>>> import numpy as np
>>> np.set_printoptions(precision=2, suppress=True, linewidth=200)
>>> Z = 5 * np.array([[1.4, -2.0, -1.0, -0.3, 0.9],
...     [-0.8, -0.6, -0.6, -0.8, 0.1],
...     [0.4, -0.6, -0.8, -1.1, -0.8]])
>>> rng = np.random.default_rng(5545)
>>> labels = rng.integers(0, 3, 16)
>>> arr = Z[labels] + rng.normal(size=(16, 5))
>>> arr
array([[  8.37, -11.01,  -5.55,  -2.02,   4.71],
       [ -3.7 ,  -0.58,  -3.52,  -4.95,   1.22],
       [ -6.15,  -4.11,  -2.02,  -5.65,  -0.59],
       [  9.06, -11.11,  -5.54,  -1.93,   4.6 ],
       [ -2.86,  -3.12,  -5.07,  -4.44,   0.41],
       [  2.33,  -4.82,  -1.84,  -4.58,  -4.09],
       [  6.6 ,  -8.91,  -3.78,  -1.07,   5.98],
       [ -5.19,  -3.49,  -3.16,  -5.13,   3.04],
       [ -4.03,  -2.69,  -2.11,  -4.85,   1.48],
       [ -2.57,  -2.14,  -3.19,  -4.97,   0.24],
       [ -3.22,  -4.15,  -3.59,  -4.67,   1.23],
       [ -5.47,  -3.25,  -1.62,  -4.87,   0.3 ],
       [ -2.39,  -2.79,  -2.84,  -3.17,   0.89],
       [ -4.33,  -4.28,  -4.34,  -3.95,   0.89],
       [ -5.61,  -1.25,  -3.92,  -4.27,   0.23],
       [ -3.19,   0.2 ,  -2.43,  -5.16,   1.32]])
>>> Z = arr[[4, 14]].astype(float)
>>> for _ in range(3):
...     labels = np.linalg.norm(arr[:, None] - Z, axis=-1).argmin(axis=1)
...     Z = np.array([arr[labels == j].mean(axis=0) for j in range(2)])
... 
>>> labels
array([0, 1, 1, 0, 1, 1, 0, 1, 1, 1, 1, 1, 1, 1, 1, 1])
>>> Z
array([[  8.01, -10.34,  -4.96,  -1.67,   5.1 ],
       [ -3.57,  -2.81,  -3.05,  -4.67,   0.51]])
>>> np.abs(Z[1] - Z[0]).argmax()
np.int64(0)
>>> print(np.bincount(labels))
[ 3 13]
>>> Z[1] - Z[0]
array([-11.58,   7.54,   1.91,  -2.99,  -4.59])
>>> Xs = arr - arr.mean(axis=0)
>>> Uu, sv, Vt = np.linalg.svd(Xs, full_matrices=False)
>>> print(Vt[0] * np.sign(Vt[0, np.abs(Vt[0]).argmax()]))
[ 0.8  -0.5  -0.12  0.19  0.25]
>>> np.linalg.matrix_rank(Xs)
np.int64(5)
>>> np.searchsorted(np.cumsum(sv ** 2) / (sv ** 2).sum(), 0.9) + 1
np.int64(2)
>>> d = np.linalg.norm(arr[:, None] - arr[None], axis=-1)
>>> print(np.linalg.norm(arr - arr.mean(axis=0), axis=1))
[12.72  4.39  5.55 13.29  2.67  6.83 10.79  4.34  3.39  2.78  1.92  4.74  2.11  3.12  5.3   4.98]
>>> (d + 1e9 * np.eye(16)).round(6).argmin(axis=1)
array([ 3, 15, 11,  0, 10,  9,  0,  8, 11, 12, 13,  2,  9, 10,  1,  1])
>>> d[10]
array([14.3 ,  3.61,  3.92, 14.9 ,  2.03,  7.91, 12.43,  2.83,  2.25,  2.38,  0.  ,  3.27,  2.33,  1.57,  3.92,  4.53])
>>> np.flatnonzero(d[10] < d.mean() / 2)
array([ 1,  4,  7,  8,  9, 10, 11, 12, 13])
>>> d[:5, :5]
array([[ 0.  , 16.72, 17.67,  0.71, 14.59],
       [16.72,  0.  ,  4.95, 17.27,  3.24],
       [17.67,  4.95,  0.  , 18.26,  4.86],
       [ 0.71, 17.27, 18.26,  0.  , 15.16],
       [14.59,  3.24,  4.86, 15.16,  0.  ]])
>>> print(np.unravel_index(d.round(6).argmax(), d.shape))
(np.int64(3), np.int64(14))
>>> W0 = np.array([[-1, -3, 0, -2, 0, -3],
...     [-2, -5, 1, -4, 0, -8],
...     [-3, -6, 3, -6, 0, -15],
...     [0, 1, 1, 0, 0, -2],
...     [0, 0, 0, 0, 0, 0],
...     [0, 0, 0, 0, 0, 0]])
>>> x0 = np.array([-2, 3, -2, -3, -3, -2])
>>> a = np.maximum(W0 @ x0, 0)
>>> a
array([ 5, 15, 30,  5,  0,  0])
>>> np.flatnonzero(a > 1e-9)
array([0, 1, 2, 3])
>>> np.maximum(W0 @ x0, 0) - np.maximum(-W0 @ x0, 0)
array([ 5, 15, 30,  5,  0,  0])
>>> W0 * (a > 1e-9)[:, None]
array([[ -1,  -3,   0,  -2,   0,  -3],
       [ -2,  -5,   1,  -4,   0,  -8],
       [ -3,  -6,   3,  -6,   0, -15],
       [  0,   1,   1,   0,   0,  -2],
       [  0,   0,   0,   0,   0,   0],
       [  0,   0,   0,   0,   0,   0]])
>>> np.maximum(W0 @ (3 * x0), 0)
array([15, 45, 90, 15,  0,  0])
>>> W0.T @ a
array([-125, -265,  110, -250,    0, -595])
>>> np.round(np.sort(np.linalg.eigvals(W0).real), 2) + 0
array([-3.79,  0.  ,  0.  ,  0.  ,  0.  ,  0.79])
>>> np.round(np.linalg.det(W0), 2)
np.float64(0.0)
>>> W0 @ W0
array([[  7,  16,  -5,  14,   0,  31],
       [  9,  21,  -6,  18,   0,  39],
       [  6,  15,  -3,  12,   0,  24],
       [ -5, -11,   4, -10,   0, -23],
       [  0,   0,   0,   0,   0,   0],
       [  0,   0,   0,   0,   0,   0]])
>>> (np.linalg.matrix_power((W0 != 0) + (W0.T != 0) + np.eye(6), 6) > 0).astype(int)
array([[1, 1, 1, 1, 0, 1],
       [1, 1, 1, 1, 0, 1],
       [1, 1, 1, 1, 0, 1],
       [1, 1, 1, 1, 0, 1],
       [0, 0, 0, 0, 1, 0],
       [1, 1, 1, 1, 0, 1]])
>>> print(np.flatnonzero(np.linalg.matrix_power((W0 != 0) + (W0.T != 0) + np.eye(6), 6)[2]))
[0 1 2 3 5]
>>> round(float(np.linalg.norm(W0, 2) / np.linalg.norm(W0)), 2)
0.99
>>> np.linalg.cond(W0) > 100
np.True_
>>> np.linalg.matrix_rank(W0, rtol=0.1)
np.int64(2)
>>> data = np.loadtxt("run5.csv", delimiter=",")
>>> data
array([[ -3.,   3.,   1.,  -1.,  -3.],
       [ -3.,   1.,   2.,  -4.,   0.],
       [ -4.,  -2.,   2.,  -3.,  -2.],
       [ -6.,  -3.,   4.,  -1.,  -4.],
       [ -5.,  -1.,   2.,   2.,  -7.],
       [ -3.,  -1.,   2.,   0.,  -7.],
       [ -5.,  -1.,   2.,   2.,  -7.],
       [ -5.,  -3.,   3.,   5., -10.],
       [ -3.,  -2.,   1.,   2., -10.],
       [ -1.,   0.,  -1.,   4.,  -8.],
       [  0.,  -2.,   0.,   5.,  -9.],
       [  2.,  -4.,  -1.,   2.,  -9.],
       [  1.,  -7.,  -3.,   2.,  -8.],
       [  3.,  -8.,  -2.,   2.,  -5.],
       [  0.,  -9.,   1.,   0.,  -7.],
       [ -3., -10.,  -2.,   0.,  -7.],
       [ -4.,  -8.,  -4.,   0.,  -6.],
       [ -2.,  -7.,  -3.,   1.,  -3.],
       [ -3.,  -8.,  -6.,   0.,  -3.],
       [ -6.,  -9.,  -3.,   3.,  -6.],
       [ -5., -10.,  -6.,   2.,  -5.],
       [ -8., -11.,  -9.,   2.,  -2.],
       [ -6., -10.,  -7.,  -1.,   0.],
       [ -8., -11.,  -8.,  -4.,  -2.],
       [ -6., -12.,  -7.,  -1.,  -2.],
       [ -9.,  -9.,  -8.,  -1.,  -1.]])
>>> Xs = data - data.mean(axis=0)
>>> vecs = np.linalg.svd(Xs)[2][:1]
>>> out = Xs - Xs @ vecs.T @ vecs
>>> print(np.cov(Xs @ vecs.T, rowvar=False))
35.76824204176652
>>> (Xs @ vecs.T).std(axis=0)
array([5.86])
>>> P = data @ np.linalg.solve(data.T @ data, data.T)
>>> print(np.trace(P))
5.0
>>> print(np.allclose(P @ P, P))
True
>>> np.linalg.matrix_rank(np.eye(26) - P)
np.int64(21)
>>> np.round(P @ data[:, 4], 2) + 0
array([ -3.,   0.,  -2.,  -4.,  -7.,  -7.,  -7., -10., -10.,  -8.,  -9.,  -9.,  -8.,  -5.,  -7.,  -7.,  -6.,  -3.,  -3.,  -6.,  -5.,  -2.,   0.,  -2.,  -2.,  -1.])
>>> x0 = np.array([5, 2, 2, 5, 9])
>>> rhs = data @ x0
>>> np.linalg.solve(data.T @ data, data.T @ rhs)
array([5., 2., 2., 5., 9.])
>>> np.round(np.linalg.pinv(data) @ data, 2) + 0
array([[1., 0., 0., 0., 0.],
       [0., 1., 0., 0., 0.],
       [0., 0., 1., 0., 0.],
       [0., 0., 0., 1., 0.],
       [0., 0., 0., 0., 1.]])
>>> rhs = rhs + 0.3 * rng.normal(size=26)
>>> rhs
array([ -38.84,  -29.05,  -53.13,  -68.52,  -75.85,  -75.69,  -75.76,  -90.  ,  -96.69,  -59.34,  -60.14,  -70.72,  -76.94,  -40.22,  -78.8 , -101.67,  -98.06,  -51.97,  -69.82,  -92.37,  -92.14,
        -88.12,  -69.14, -115.89,  -91.07,  -92.67])
>>> b, *_ = np.linalg.lstsq(data, rhs)
>>> b.round()
array([5., 2., 2., 5., 9.])
>>> F = np.load("data.npy")
>>> F
array([[-0.75, -0.29],
       [ 0.65, -0.27],
       [-0.05,  0.92]])
>>> print(F @ F.T)
[[ 0.65 -0.42 -0.23]
 [-0.42  0.5  -0.28]
 [-0.23 -0.28  0.85]]
>>> np.linalg.pinv(F)
array([[-0.75,  0.65, -0.05],
       [-0.29, -0.27,  0.92]])
>>> print(np.round(F.T @ F, 2) + 0)
[[1. 0.]
 [0. 1.]]
